% ipython --no-banner

In [1]: import numpy as np

In [2]: np.set_printoptions(precision=1, suppress=True, linewidth=160)

In [3]: K = np.array([[0.0, 0.0, 0.0, 0.0, 1.0],
   ...:     [0.0, 0.0, 0.0, 0.0, 0.0],
   ...:     [0.0, 0.0, 0.0, 0.0, 2.0],
   ...:     [0.0, 0.0, 0.0, 0.0, 3.0],
   ...:     [1.0, 0.0, 2.0, 3.0, 0.0]])

In [4]: M2 = np.array([[-4, 0, -3], [4, -1, -3], [1, 2, -1], [-5, -4, -1], [-1, -5, 1]])

In [5]: np.linalg.matrix_rank(K @ M2)
Out[5]: np.int64(2)

In [6]: np.argsort(-np.linalg.norm(K, axis=0).round(6), kind="stable")[:3]
Out[6]: array([4, 3, 2])

In [7]: [round(float(x), 1) for x in np.linalg.svd(K, compute_uv=False)[:3]]
Out[7]: [3.7, 3.7, 0.0]

In [8]: left, sig, Vh = np.linalg.svd(K)

In [9]: np.argmax(sig[:-1] / (sig[1:] + 1e-6)) + 1
Out[9]: np.int64(2)

In [10]: sig
Out[10]: array([3.7, 3.7, 0. , 0. , 0. ])

In [11]: M2 = left[:, :2] @ np.diag(sig[:2]) @ Vh[:2]

In [12]: round(np.abs(K - M2).max(), 1)
Out[12]: np.float64(0.0)

In [13]: round(np.linalg.norm(K - M2, 2), 1), sig[2]
Out[13]: (np.float64(0.0), np.float64(0.0))

In [14]: np.round(np.linalg.norm(K - M2) / np.linalg.norm(K), 1)
Out[14]: np.float64(0.0)

In [15]: np.linalg.matrix_rank(M2)
Out[15]: np.int64(2)

In [16]: M2
Out[16]: 
array([[0., 0., 0., 0., 1.],
       [0., 0., 0., 0., 0.],
       [0., 0., 0., 0., 2.],
       [0., 0., 0., 0., 3.],
       [1., 0., 2., 3., 0.]])

In [17]: data = np.load("x.npy")

In [18]: data
Out[18]: 
array([[0, 1, 0, 0],
       [0, 0, 1, 0],
       [1, 0, 0, 0],
       [0, 0, 0, 1]])

In [19]: # row-stochastic, so 1 is an eigenvalue

In [20]: ev, V = np.linalg.eigh(K)

In [21]: vec = np.array([-7, -5, 6, 9, -4])

In [22]: np.abs(K).sum(axis=1).max(), np.round(np.abs(ev).max(), 1)
Out[22]: (np.float64(6.0), np.float64(3.7))

In [23]: np.round(V * np.abs(ev) @ V.T, 1) + 0
Out[23]: 
array([[0.3, 0. , 0.5, 0.8, 0. ],
       [0. , 0. , 0. , 0. , 0. ],
       [0.5, 0. , 1.1, 1.6, 0. ],
       [0.8, 0. , 1.6, 2.4, 0. ],
       [0. , 0. , 0. , 0. , 3.7]])

In [24]: np.abs(np.diag(np.linalg.qr(K)[1])) > 1e-9
Out[24]: array([ True, False, False, False,  True])

In [25]: K @ np.linalg.pinv(K) @ K
Out[25]: 
array([[0., 0., 0., 0., 1.],
       [0., 0., 0., 0., 0.],
       [0., 0., 0., 0., 2.],
       [0., 0., 0., 0., 3.],
       [1., 0., 2., 3., 0.]])

In [26]: np.allclose(K[:-1].T @ np.linalg.lstsq(K[:-1].T, K[-1])[0], K[-1])
Out[26]: False

In [27]: np.linalg.matrix_power(data, 100)
Out[27]: 
array([[0, 1, 0, 0],
       [0, 0, 1, 0],
       [1, 0, 0, 0],
       [0, 0, 0, 1]])

In [28]: data.sum(axis=1)
Out[28]: array([1, 1, 1, 1])

In [29]: np.sort(np.abs(np.linalg.eigvals(data)))[::-1]
Out[29]: array([1., 1., 1., 1.])

In [30]: data @ np.ones(4)
Out[30]: array([1., 1., 1., 1.])

In [31]: pr = np.eye(4)[2]

In [32]: for _ in range(5):
    ...:     pr = pr @ data
    ...:     print(pr.round(1))
    ...: 
[1. 0. 0. 0.]
[0. 1. 0. 0.]
[0. 0. 1. 0.]
[1. 0. 0. 0.]
[0. 1. 0. 0.]

In [33]: vec = np.array([-2, 2, -2, 1])

In [34]: h1 = np.maximum(data @ vec, 0)

In [35]: np.maximum(data @ vec, 0) - np.maximum(-data @ vec, 0)
Out[35]: array([ 2, -2, -2,  1])

In [36]: data.T @ h1
Out[36]: array([0, 2, 0, 1])

In [37]: feats = np.load("m.npy")

In [38]: feats
Out[38]: 
array([[0, 0, 3],
       [1, 2, 2],
       [2, 0, 0],
       [1, 2, 2],
       [1, 2, 2]])

In [39]: # row 3 repeats row 1

In [40]: M2 = np.c_[feats[:, :2] @ np.array([[2, -2], [3, -1]]), np.array([1, 1, 2, 0, 3])]

In [41]: M2
Out[41]: 
array([[ 0,  0,  1],
       [ 8, -4,  1],
       [ 4, -4,  2],
       [ 8, -4,  0],
       [ 8, -4,  3]])

In [42]: np.round(np.linalg.norm(M2 - feats @ np.linalg.lstsq(feats, M2)[0], axis=0), 1) + 0
Out[42]: array([0. , 0. , 2.2])

In [43]: J = np.load("w.npy")

In [44]: J.round(1) + 0
Out[44]: 
array([[0.1, 0.3, 0. ],
       [0.3, 0.9, 0.1],
       [0. , 0.1, 0. ]])

In [45]: # projection: eigenvalues are 0 or 1

In [46]: round(np.linalg.eigvals(J).sum().real, 1)
Out[46]: np.float64(1.0)

In [47]: np.round(np.linalg.det(2 * J), 1), np.round(np.linalg.det(J), 1)
Out[47]: (np.float64(-0.0), np.float64(-0.0))

In [48]: np.einsum("ij,ji->", J, J)
Out[48]: np.float64(1.0)
